$ python -q
>>> import numpy as np
>>> import numpy.linalg as la
>>> np.set_printoptions(suppress=True, linewidth=120)
>>> E = np.load("layer9.npy")
>>> E
array([[-2.1,  0. , -0.1, -0.6, -0.2,  0.1, -1.9,  0.4, -0.1,  0.7,  1.3],
       [-0.9,  2.8, -0.2,  0.1,  0. ,  0.7, -0.5, -0.7, -0.6, -1.2,  0. ],
       [ 0.3, -1.4,  0. , -0.9,  0.5, -0.4,  0.2,  0.3,  1.2,  0.4,  0.3],
       [ 0.8,  0.3, -0.7,  0.6, -0.3, -0.2, -1.8, -0.5,  0.7,  1.5, -0.2],
       [ 0.5,  0.6,  0.1,  0.1,  2.6,  2.5, -1.1,  1.2, -0.2,  1.3, -0.9],
       [-1.1,  0.6, -1.3, -0.6, -0.8, -0.6,  0.3, -0.1, -1.9, -0.3, -0.4],
       [ 1.7, -1.1,  0.2,  0.2, -0.1, -1.8,  0.1,  1.2,  0.2,  0.3,  0.8],
       [-0.4,  0.5,  0.5, -1.4, -0.8, -1.3,  0.8,  0.3, -0.7, -0.8, -0.9],
       [-0.7,  1.1,  0.8,  1.2,  1.1, -1.3,  1. , -0.8, -0.2,  0.9, -1.1]])
>>> W1 = np.array([[0, 5, 1, 4],
...     [5, -1, 5, -1],
...     [1, -1, -1, -1],
...     [2, 0, 4, 5],
...     [4, 0, 0, -1],
...     [-2, -4, 1, -2],
...     [1, 5, 3, -2],
...     [4, -4, 0, 2],
...     [-3, -4, -1, -4],
...     [2, 3, 3, 5],
...     [-3, -4, 1, 3]])
>>> coef = np.array([0, -2, -1, -1])
>>> act = np.maximum(E @ W1 + coef, 0)
>>> (act > 0).astype(int)
array([[0, 0, 0, 1],
       [1, 0, 1, 0],
       [0, 0, 0, 0],
       [0, 0, 1, 1],
       [1, 0, 1, 1],
       [1, 1, 1, 0],
       [1, 1, 0, 1],
       [1, 1, 0, 0],
       [1, 1, 1, 1]])
>>> la.matrix_rank(act)
np.int64(4)
>>> np.round((act > 0).mean(axis=0), 2)
array([0.67, 0.44, 0.56, 0.56])
>>> Z = np.array([[1, 3], [-3, 3], [-2, -2], [-4, 0]])
>>> W1 @ Z
array([[-33,  13],
       [  2,   2],
       [ 10,   2],
       [-26,  -2],
       [  8,  12],
       [ 16, -20],
       [-12,  12],
       [  8,   0],
       [ 27, -19],
       [-33,   9],
       [ -5, -23]])
>>> np.round(act @ Z, 2)
array([[ -0.4,   0. ],
       [ -9.1,   8.3],
       [  0. ,   0. ],
       [-56.8,  -4.8],
       [ -1.7,  44.5],
       [-14.1,  30.1],
       [-87.6,  24. ],
       [-16.2,  35.4],
       [-45.9,  76.7]])
>>> T = np.stack([E, 3 * E, E[::-1]])
>>> np.round(la.norm(T, axis=(1, 2)), 2)
array([ 9.52, 28.56,  9.52])
>>> T.shape
(3, 9, 11)
>>> f = np.array([-1, 3])
>>> np.round(np.cross(E[8, :3], E[1, :3]), 2)
array([-2.46, -0.86, -0.97])
>>> cov = E.T @ E
>>> (E @ E.T).shape
(9, 9)
>>> np.round(np.diag(cov), 2)
array([10.95, 13.28,  3.17,  5.35,  9.64, 13.93, 10.09,  4.61,  6.52,  7.66,  5.45])
>>> np.allclose(cov, cov.T)
True
>>> np.round(la.svd(E, compute_uv=False) ** 2, 2)
array([25.24, 24.81, 13.96,  8.82,  6.39,  5.07,  3.16,  2.43,  0.77])
>>> la.matrix_rank(cov)
np.int64(9)
>>> rng = np.random.default_rng(208)
>>> labels = rng.integers(0, 2, 3)
>>> K = (labels[:, None] == labels) * -1 + np.eye(3)
>>> K
array([[ 0., -1., -1.],
       [-1.,  0., -1.],
       [-1., -1.,  0.]])
>>> round(la.eigvalsh(K).min(), 2)
np.float64(-2.0)
>>> labels = rng.permutation(3)
>>> A2 = K[:, labels] * rng.choice([-1, 1], 3)
>>> A2
array([[-1.,  0., -1.],
       [-1., -1.,  0.],
       [ 0., -1., -1.]])
>>> left, _, Vh = la.svd(K.T @ A2)
>>> labels
array([2, 0, 1])
>>> np.round(la.lstsq(K, A2)[0], 2) + 0
array([[0., 1., 0.],
       [0., 0., 1.],
       [1., 0., 0.]])
>>> q, _ = la.qr(np.array([[-1.4, 1.1, 1.1, -1.5, -2.8],
...     [-1.8, 0.0, 0.1, -0.9, 1.4],
...     [-0.2, -0.5, 0.8, 0.7, -1.8],
...     [0.5, -1.1, 0.9, 1.0, 0.6],
...     [-1.3, -0.3, -0.7, -0.2, 0.2],
...     [-1.9, 0.9, 1.4, 0.9, -2.0]]))
>>> F = q @ q.T
>>> F.round(2)
array([[ 0.93,  0.1 ,  0.16, -0.13, -0.11, -0.02],
       [ 0.1 ,  0.84, -0.24,  0.19,  0.17,  0.03],
       [ 0.16, -0.24,  0.65,  0.28,  0.26,  0.04],
       [-0.13,  0.19,  0.28,  0.77, -0.21, -0.03],
       [-0.11,  0.17,  0.26, -0.21,  0.81, -0.03],
       [-0.02,  0.03,  0.04, -0.03, -0.03,  0.99]])
>>> labels = rng.permutation(6)
>>> labels
array([3, 1, 0, 2, 5, 4])
>>> A2 = F[labels][:, labels]
>>> round(float(np.trace(A2)), 2)
5.0
>>> np.allclose(A2, F)
False
>>> np.round(np.sort(np.abs(la.eigvals(A2))), 2) + 0
array([0., 1., 1., 1., 1., 1.])
>>> round(float(la.det(A2)), 2), round(la.det(F[labels]), 2)
(-0.0, np.float64(0.0))
>>> evals, vecs = la.eigvalsh(F)
Traceback (most recent call last):
  File "<python-input-46>", line 1, in <module>
    evals, vecs = la.eigvalsh(F)
    ^^^^^^^^^^^
ValueError: too many values to unpack (expected 2)
>>> evals, vecs = la.eigh(F)
>>> round(evals.sum(), 2), round(float(np.trace(F)), 2)
(np.float64(5.0), 5.0)
>>> np.round(la.svd(F, compute_uv=False), 2) + 0
array([1., 1., 1., 1., 1., 0.])
>>> np.round(vecs @ np.diag(evals) @ vecs.T, 2)
array([[ 0.93,  0.1 ,  0.16, -0.13, -0.11, -0.02],
       [ 0.1 ,  0.84, -0.24,  0.19,  0.17,  0.03],
       [ 0.16, -0.24,  0.65,  0.28,  0.26,  0.04],
       [-0.13,  0.19,  0.28,  0.77, -0.21, -0.03],
       [-0.11,  0.17,  0.26, -0.21,  0.81, -0.03],
       [-0.02,  0.03,  0.04, -0.03, -0.03,  0.99]])
>>> (evals > 1e-8).sum(), (evals < -1e-8).sum()
(np.int64(5), np.int64(0))
>>> np.round(la.eigvalsh(F + 5 * np.eye(6)), 2)
array([5., 6., 6., 6., 6., 6.])
>>> np.round(vecs.T @ F @ vecs, 2) + 0
array([[0., 0., 0., 0., 0., 0.],
       [0., 1., 0., 0., 0., 0.],
       [0., 0., 1., 0., 0., 0.],
       [0., 0., 0., 1., 0., 0.],
       [0., 0., 0., 0., 1., 0.],
       [0., 0., 0., 0., 0., 1.]])
